% ipython --no-banner

In [1]: import numpy as np

In [2]: import numpy.linalg as la

In [3]: np.set_printoptions(suppress=True, linewidth=100)

In [4]: feats = np.array([[0, 1, 0, 0, 0, 0],
   ...:     [1, 0, 0, 1, 0, 0],
   ...:     [0, 0, 0, 0, 0, 0],
   ...:     [0, 1, 0, 0, 0, 0],
   ...:     [0, 0, 0, 0, 0, 0],
   ...:     [0, 0, 0, 0, 0, 0]])

In [5]: la.lstsq(feats[:-1].T, feats[-1])[2]
Out[5]: np.int32(2)

In [6]: np.abs(np.diag(la.qr(feats)[1])) > 1e-9
Out[6]: array([ True,  True, False, False, False, False])

In [7]: np.allclose(feats[:-1].T @ la.lstsq(feats[:-1].T, feats[-1])[0], feats[-1])
Out[7]: True

In [8]: ev, V = la.eigh(feats)

In [9]: x = np.array([1, 2, 0, 0, 2, 0])

In [10]: np.round(la.eigvalsh(feats[1:, 1:]), 3)
Out[10]: array([-1.,  0.,  0.,  0.,  1.])

In [11]: round(float(x @ feats @ x / (x @ x)), 3), round(ev[0], 3), round(float(ev[-1]), 3)
Out[11]: (0.444, np.float64(-1.414), 1.414)

In [12]: np.flatnonzero(la.matrix_power((feats != 0) + (feats.T != 0) + np.eye(6), 6)[5])
Out[12]: array([5])

In [13]: (feats != 0).astype(int)
Out[13]: 
array([[0, 1, 0, 0, 0, 0],
       [1, 0, 0, 1, 0, 0],
       [0, 0, 0, 0, 0, 0],
       [0, 1, 0, 0, 0, 0],
       [0, 0, 0, 0, 0, 0],
       [0, 0, 0, 0, 0, 0]])

In [14]: round(float(la.det(feats)), 3)
Out[14]: 0.0

In [15]: x = np.array([-2, 3, 0, -3, -3, 0])

In [16]: (feats * x).sum(axis=1)
Out[16]: array([ 3, -5,  0,  3,  0,  0])

In [17]: F = np.array([[4.0, -3.0, 0.0, 3.0],
    ...:     [-3.0, 12.0, 0.0, -9.0],
    ...:     [0.0, 0.0, 3.0, 0.0],
    ...:     [3.0, -9.0, 0.0, 12.0]])

In [18]: F
Out[18]: 
array([[ 4., -3.,  0.,  3.],
       [-3., 12.,  0., -9.],
       [ 0.,  0.,  3.,  0.],
       [ 3., -9.,  0., 12.]])

In [19]: (F != 0).astype(int)
Out[19]: 
array([[1, 1, 0, 1],
       [1, 1, 0, 1],
       [0, 0, 1, 0],
       [1, 1, 0, 1]])

In [20]: X = np.load("run6.npy")

In [21]: X
Out[21]: 
array([[1.   , 0.2  , 0.04 , 0.008, 0.002, 0.   ],
       [0.2  , 1.   , 0.2  , 0.04 , 0.008, 0.002],
       [0.04 , 0.2  , 1.   , 0.2  , 0.04 , 0.008],
       [0.008, 0.04 , 0.2  , 1.   , 0.2  , 0.04 ],
       [0.002, 0.008, 0.04 , 0.2  , 1.   , 0.2  ],
       [0.   , 0.002, 0.008, 0.04 , 0.2  , 1.   ]])

In [22]: ev, V = la.eigh(X)

In [23]: x = np.array([-3, 2, -1, -3, -1, 2])

In [24]: np.round(V * np.maximum(ev, 0) @ V.T, 3) + 0
Out[24]: 
array([[1.   , 0.2  , 0.04 , 0.008, 0.002, 0.   ],
       [0.2  , 1.   , 0.2  , 0.04 , 0.008, 0.002],
       [0.04 , 0.2  , 1.   , 0.2  , 0.04 , 0.008],
       [0.008, 0.04 , 0.2  , 1.   , 0.2  , 0.04 ],
       [0.002, 0.008, 0.04 , 0.2  , 1.   , 0.2  ],
       [0.   , 0.002, 0.008, 0.04 , 0.2  , 1.   ]])

In [25]: np.round(x @ X @ x / (x @ x), 3), np.round(ev[0], 3), round(ev[-1], 3)
Out[25]: (np.float64(0.924), np.float64(0.688), np.float64(1.423))

In [26]: np.abs(X).sum(axis=1).max(), round(np.abs(ev).max(), 3)
Out[26]: (np.float64(1.488), np.float64(1.423))

In [27]: x @ X @ x
Out[27]: np.float64(25.868)

In [28]: x = np.ones(6)

In [29]: for _ in range(6):
    ...:     x = X @ x
    ...:     x /= la.norm(x)
    ...:     print(round(x @ X @ x, 3))
    ...: 
1.409
1.416
1.419
1.421
1.422
1.422

In [30]: np.round(la.eigvalsh(X)[-1], 3)
Out[30]: np.float64(1.423)

In [31]: x = np.array([5, 3, -3, 0, 3, 5])

In [32]: rhs = X @ x

In [33]: rhs.round(3)
Out[33]: array([ 5.486,  3.434, -2.04 ,  0.36 ,  3.914,  5.582])

In [34]: np.round(la.solve(X.T, X[5]), 3) + 0
Out[34]: array([0., 0., 0., 0., 0., 1.])

In [35]: np.round(la.solve(X, rhs), 3) + 0
Out[35]: array([ 5.,  3., -3.,  0.,  3.,  5.])

In [36]: rng = np.random.default_rng(64658)

In [37]: A2 = X + rng.integers(-2, 3, (6, 2)) @ rng.integers(-2, 3, (2, 6))

In [38]: A2
Out[38]: 
array([[-3.   , -1.8  ,  0.04 ,  2.008, -1.998,  4.   ],
       [ 2.2  , -4.   ,  0.2  ,  5.04 , -2.992,  4.002],
       [-5.96 ,  3.2  ,  1.   , -2.8  ,  1.04 ,  0.008],
       [ 0.008,  6.04 ,  0.2  , -5.   ,  4.2  , -5.96 ],
       [ 0.002, -2.992,  0.04 ,  3.2  , -1.   ,  3.2  ],
       [-2.   , -3.998,  0.008,  4.04 , -2.8  ,  6.   ]])

In [39]: np.round(la.svd(A2 - X, compute_uv=False), 3) + 0
Out[39]: array([18.245,  8.375,  0.   ,  0.   ,  0.   ,  0.   ])

In [40]: la.matrix_rank(A2 - X, tol=1e-8)
Out[40]: np.int64(2)

In [41]: np.abs(A2 - X).sum(axis=1)
Out[41]: array([14., 19., 13., 22., 11., 18.])

In [42]: data = np.array([[0.3, -0.8, -1.0, -0.7, -0.2, -0.9, -0.2],
    ...:     [0.1, 0.6, -1.0, -1.2, 0.9, 0.4, 1.1],
    ...:     [-0.2, -0.1, 8.0, 1.7, 0.0, -0.4, -0.5]])

In [43]: np.count_nonzero(data)
Out[43]: np.int64(20)

In [44]: data[:, 7]
---------------------------------------------------------------------------
IndexError                                Traceback (most recent call last)
Cell In[44], line 1
----> 1 data[:, 7]

IndexError: index 7 is out of bounds for axis 1 with size 7

In [45]: data.shape
Out[45]: (3, 7)

In [46]: np.round(data - data[0], 3)
Out[46]: 
array([[ 0. ,  0. ,  0. ,  0. ,  0. ,  0. ,  0. ],
       [-0.2,  1.4,  0. , -0.5,  1.1,  1.3,  1.3],
       [-0.5,  0.7,  9. ,  2.4,  0.2,  0.5, -0.3]])

In [47]: np.round(np.diff(data, axis=0), 3)
Out[47]: 
array([[-0.2,  1.4,  0. , -0.5,  1.1,  1.3,  1.3],
       [-0.3, -0.7,  9. ,  2.9, -0.9, -0.8, -1.6]])

In [48]: x = np.array([1, 2, 1, 2, 1, 1, 2])

In [49]: la.norm(data @ x) <= la.norm(data, 2) * la.norm(x) + 1e-9
Out[49]: np.True_

In [50]: np.round(data @ np.ones(7), 3)
Out[50]: array([-3.5,  0.9,  8.5])

In [51]: np.round((data * x).sum(axis=1), 3)
Out[51]: array([-5.2,  1.4,  9.6])

In [52]: np.sign((data @ x).round(6))
Out[52]: array([-1.,  1.,  1.])

In [53]: t = np.radians(72)

In [54]: r_ = np.eye(7)

In [55]: r_[4, 4] = r_[5, 5] = np.cos(t)

In [56]: r_[4, 5], r_[5, 4] = -np.sin(t), np.sin(t)

In [57]: r_.round(3)
Out[57]: 
array([[ 1.   ,  0.   ,  0.   ,  0.   ,  0.   ,  0.   ,  0.   ],
       [ 0.   ,  1.   ,  0.   ,  0.   ,  0.   ,  0.   ,  0.   ],
       [ 0.   ,  0.   ,  1.   ,  0.   ,  0.   ,  0.   ,  0.   ],
       [ 0.   ,  0.   ,  0.   ,  1.   ,  0.   ,  0.   ,  0.   ],
       [ 0.   ,  0.   ,  0.   ,  0.   ,  0.309, -0.951,  0.   ],
       [ 0.   ,  0.   ,  0.   ,  0.   ,  0.951,  0.309,  0.   ],
       [ 0.   ,  0.   ,  0.   ,  0.   ,  0.   ,  0.   ,  1.   ]])

In [58]: A2 = data @ r_.T

In [59]: np.round(np.abs(A2 - data).max(axis=0), 3)
Out[59]: array([0.   , 0.   , 0.   , 0.   , 1.002, 0.58 , 0.   ])

In [60]: round(float(la.det(r_)), 3), round(np.trace(r_), 3)
Out[60]: (1.0, np.float64(5.618))
